$ python3 -q
>>> import numpy as np
>>> import numpy.linalg as la
>>> np.set_printoptions(precision=1, suppress=True, linewidth=100)
>>> arr = np.array([[2, 0, 0, 0, 0],
...     [0, 0, 2, 0, -5],
...     [0, 0, 0, 4, 0],
...     [-3, 0, 0, 3, 0],
...     [3, 4, 0, 2, 0],
...     [0, 0, 0, -3, 0],
...     [0, 0, 0, 0, -2],
...     [0, 0, 0, 0, 1],
...     [0, 0, 0, 0, 0],
...     [0, 0, 0, 0, 3],
...     [0, 1, 0, -4, 0],
...     [2, 0, 0, 0, 0]])
>>> # row 11 repeats row 0
>>> Xc = arr - arr.mean(axis=0)
>>> evecs = la.svd(Xc)[2][:4]
>>> other = Xc - Xc @ evecs.T @ evecs
>>> round(la.norm(other) / la.norm(Xc), 1)
np.float64(0.1)
>>> np.round(other.std(axis=0), 1) + 0
array([0. , 0. , 0.3, 0. , 0.1])
>>> print((Xc @ evecs.T).std(axis=0))
[2.1 1.8 1.6 0.8]
>>> f = np.array([-3, 2, 3, -3, 3])
>>> X = np.array([np.roll(f, i) for i in range(5)])
>>> X
array([[-3,  2,  3, -3,  3],
       [ 3, -3,  2,  3, -3],
       [-3,  3, -3,  2,  3],
       [ 3, -3,  3, -3,  2],
       [ 2,  3, -3,  3, -3]])
>>> round(float(la.det(X.T)), 1)
1562.0
>>> np.poly(X)
array([    1.,    15.,   105.,   105.,    15., -1562.])
>>> vec = np.array([-5, 6, 8, -7, -6])
>>> y = X @ vec
>>> y
array([ 54, -20, -23,   0, -19])
>>> print(la.solve(X, y + X[:, 4]))
[-5.  6.  8. -7. -5.]
>>> la.solve(X.T, X[4])
array([-0.,  0.,  0.,  0.,  1.])
>>> np.round(la.solve(X, X[:, 3]), 1) + 0
array([0., 0., 0., 1., 0.])
>>> la.solve(X, y)
array([-5.,  6.,  8., -7., -6.])
>>> feats = np.diag(np.array([2, 1, 1, 2, 3, 1, 2, 0, 2, 1, 3, 1, 3, 0, 0]))
>>> feats
array([[2, 0, 0, 0, 0, 0, 0, 0, 0, 0, 0, 0, 0, 0, 0],
       [0, 1, 0, 0, 0, 0, 0, 0, 0, 0, 0, 0, 0, 0, 0],
       [0, 0, 1, 0, 0, 0, 0, 0, 0, 0, 0, 0, 0, 0, 0],
       [0, 0, 0, 2, 0, 0, 0, 0, 0, 0, 0, 0, 0, 0, 0],
       [0, 0, 0, 0, 3, 0, 0, 0, 0, 0, 0, 0, 0, 0, 0],
       [0, 0, 0, 0, 0, 1, 0, 0, 0, 0, 0, 0, 0, 0, 0],
       [0, 0, 0, 0, 0, 0, 2, 0, 0, 0, 0, 0, 0, 0, 0],
       [0, 0, 0, 0, 0, 0, 0, 0, 0, 0, 0, 0, 0, 0, 0],
       [0, 0, 0, 0, 0, 0, 0, 0, 2, 0, 0, 0, 0, 0, 0],
       [0, 0, 0, 0, 0, 0, 0, 0, 0, 1, 0, 0, 0, 0, 0],
       [0, 0, 0, 0, 0, 0, 0, 0, 0, 0, 3, 0, 0, 0, 0],
       [0, 0, 0, 0, 0, 0, 0, 0, 0, 0, 0, 1, 0, 0, 0],
       [0, 0, 0, 0, 0, 0, 0, 0, 0, 0, 0, 0, 3, 0, 0],
       [0, 0, 0, 0, 0, 0, 0, 0, 0, 0, 0, 0, 0, 0, 0],
       [0, 0, 0, 0, 0, 0, 0, 0, 0, 0, 0, 0, 0, 0, 0]])
>>> evals, evecs = la.eigh(feats)
>>> print(la.svd(feats, compute_uv=False))
[3. 3. 3. 2. 2. 2. 2. 1. 1. 1. 1. 1. 0. 0. 0.]
>>> la.eigvalsh(feats + 4 * np.eye(15))
array([4., 4., 4., 5., 5., 5., 5., 5., 6., 6., 6., 6., 7., 7., 7.])
>>> evals.sum(), np.trace(feats)
(np.float64(22.0), np.int64(22))
